% python3 -q
>>> import numpy as np
>>> from numpy import linalg as LA
>>> np.set_printoptions(suppress=True, linewidth=140)
>>> J = np.load("m.npy")
>>> J
array([[5.3, 0. , 4. , 4. , 3. , 1. ],
       [2. , 5.3, 2. , 1. , 5. , 1. ],
       [0. , 5. , 0.3, 0. , 1. , 2. ],
       [5. , 1. , 3. , 3.3, 1. , 0. ],
       [4. , 4. , 5. , 4. , 0.3, 3. ],
       [5. , 0. , 4. , 4. , 3. , 1.3]])
>>> x0 = np.array([-3, -3, 1, 0, -1, 3])
>>> rhs = J @ x0
>>> rhs.round(1)
array([-11.9, -21.9,  -9.7, -16. , -10.3, -10.1])
>>> np.round(LA.solve(J, J[:, 0]), 1) + 0
array([1., 0., 0., 0., 0., 0.])
>>> Q, vecs = LA.qr(J[:, :1])[0], LA.qr(J[:, 1:])[0]
>>> sigma = LA.svd(Q.T @ vecs, compute_uv=False)
>>> sigma.round(1)
array([1.])
>>> np.round(np.degrees(np.arccos(sigma.clip(0, 1))), 1)
array([0.6])
>>> assert J == J.T
Traceback (most recent call last):
  File "<python-input-13>", line 1, in <module>
    assert J == J.T
           ^^^^^^^^
ValueError: The truth value of an array with more than one element is ambiguous. Use a.any() or a.all()
>>> np.allclose(J, J.T)
False
>>> np.round(np.sort(np.abs(LA.eigvals(J))), 1)
array([ 0.3,  0.3,  2.3,  2.3,  4.4, 15.2])
>>> round(float(LA.det(J)), 1)
27.8
>>> (J + J.T) / 2
array([[5.3, 1. , 2. , 4.5, 3.5, 3. ],
       [1. , 5.3, 3.5, 1. , 4.5, 0.5],
       [2. , 3.5, 0.3, 1.5, 3. , 3. ],
       [4.5, 1. , 1.5, 3.3, 2.5, 2. ],
       [3.5, 4.5, 3. , 2.5, 0.3, 3. ],
       [3. , 0.5, 3. , 2. , 3. , 1.3]])
>>> np.trace(J)
np.float64(15.8)
>>> (J - J.T) / 2
array([[ 0. , -1. ,  2. , -0.5, -0.5, -2. ],
       [ 1. ,  0. , -1.5,  0. ,  0.5,  0.5],
       [-2. ,  1.5,  0. , -1.5, -2. , -1. ],
       [ 0.5,  0. ,  1.5,  0. , -1.5, -2. ],
       [ 0.5, -0.5,  2. ,  1.5,  0. ,  0. ],
       [ 2. , -0.5,  1. ,  2. ,  0. ,  0. ]])
>>> Q, r_ = LA.qr(J)
>>> Q.round(1) + 0
array([[-0.5,  0.2,  0. , -0.1,  0.3, -0.8],
       [-0.2, -0.6, -0.2, -0.7,  0.1,  0.1],
       [ 0. , -0.6, -0.3,  0.6,  0.3, -0.1],
       [-0.5,  0.1, -0.6,  0.2, -0.6,  0.2],
       [-0.4, -0.4,  0.7,  0.1, -0.4,  0. ],
       [-0.5,  0.2,  0.1,  0.1,  0.6,  0.6]])
>>> np.round(np.abs(np.diag(r_)), 1)
array([9.9, 7.7, 1.8, 0.5, 2.6, 0.2])
